>>> import numpy as np
>>> import numpy.linalg as la
>>> np.set_printoptions(precision=3, suppress=True, linewidth=120, floatmode="fixed")
>>> data = np.load("out12.npy")
>>> data
array([[0, 0, 1, 0, 0],
       [0, 0, 1, 1, 0],
       [1, 1, 0, 1, 0],
       [0, 1, 1, 0, 1],
       [0, 0, 0, 1, 0]])
>>> other = np.array([[-2, 0], [-1, -2]])
>>> C = np.kron(other, data)
>>> C.shape
(10, 10)
>>> np.round(la.norm(C, 2), 3), round(la.norm(other, 2) * la.norm(data, 2), 3)
(np.float64(5.899), np.float64(5.899))
>>> la.matrix_rank(C)
np.int64(8)
>>> left, s, Vh = la.svd(data, full_matrices=False)
>>> (s > 1e-8).sum()
np.int64(4)
>>> np.allclose(left * s @ Vh, data)
True
>>> np.abs(Vh[0])
array([0.245, 0.491, 0.565, 0.565, 0.245])
>>> np.round(Vh @ Vh.T, 3) + 0
array([[1.000, 0.000, 0.000, 0.000, 0.000],
       [0.000, 1.000, 0.000, 0.000, 0.000],
       [0.000, 0.000, 1.000, 0.000, 0.000],
       [0.000, 0.000, 0.000, 1.000, 0.000],
       [0.000, 0.000, 0.000, 0.000, 1.000]])
>>> np.all(la.eigvalsh(data) > 0)
np.False_
>>> F = np.loadtxt("dump.csv", delimiter=",")
>>> F
array([[-0.610,  0.541,  0.433,  0.384],
       [-0.762, -0.254, -0.301, -0.513],
       [ 0.152,  0.796, -0.477, -0.341],
       [-0.152, -0.097, -0.703,  0.688]])
>>> # keeps lengths
>>> proj = np.triu(np.array([[0, 0, 1, 0], [2, 0, 1, 0], [3, 2, 2, 0], [0, 1, 2, 3]]), 1) + np.eye(4)
>>> other = proj @ F @ la.inv(proj)
>>> round(float(np.trace(other)), 3), np.round(np.trace(F), 3)
(-0.654, np.float64(-0.654))
>>> blk = np.stack([F, -1 * F, F[::-1]])
>>> (blk @ F.T).shape
(3, 4, 4)
>>> la.det(blk)
array([-1.000, -1.000, -1.000])
>>> blk.shape
(3, 4, 4)
>>> left, s, Vh = la.svd(data)
>>> vecs = Vh[:(s > 1e-8).sum()]
>>> rng = np.random.default_rng(44878)
>>> x = data[1] + 2 * data[0] + rng.integers(2) * np.eye(5)[4]
>>> x
array([0.000, 0.000, 3.000, 1.000, 0.000])
>>> np.diag(vecs.T @ vecs)
array([0.667, 0.667, 1.000, 1.000, 0.667])
>>> r0 = np.array([-1, -3, 5])
>>> np.round(np.correlate(F[2], F[0], "full"), 3) + 0
array([ 0.059,  0.372,  0.244,  0.000, -0.891,  0.106,  0.208])
>>> np.round(F.T @ F, 3) + 0
array([[1.000, 0.000, 0.000, 0.000],
       [0.000, 1.000, 0.000, 0.000],
       [0.000, 0.000, 1.000, 0.000],
       [0.000, 0.000, 0.000, 1.000]])
>>> la.svd(F, compute_uv=False)
array([1.000, 1.000, 1.000, 1.000])
>>> r0 = np.array([0, 0, 1])
>>> v = np.array([0, 0, -2, 2])
>>> feats = np.outer(r0, v)
>>> feats
array([[ 0,  0,  0,  0],
       [ 0,  0,  0,  0],
       [ 0,  0, -2,  2]])
>>> W1 = np.array([[1, -2, 1, 3, -3, 1],
...     [2, 1, 1, -3, -3, -3],
...     [-3, 0, -3, 3, 1, 1],
...     [1, -3, -2, 3, 3, -2]])
>>> b = np.array([0, -2, 0, 2, 0, 0])
>>> act = np.maximum(feats @ W1 + b, 0)
>>> (act > 0).mean(axis=0)
array([0.333, 0.000, 0.333, 1.000, 0.333, 0.000])
>>> act
array([[0, 0, 0, 2, 0, 0],
       [0, 0, 0, 2, 0, 0],
       [8, 0, 2, 2, 4, 0]])
>>> C = np.array([[-6, 2], [-4, -7], [-8, 8], [9, -9], [4, -8], [8, -2]])
>>> W1 @ C
array([[ 17,  19],
       [-87,  62],
       [ 81, -67],
       [ 45, -40]])
>>> act @ C
array([[ 18, -18],
       [ 18, -18],
       [-30, -18]])
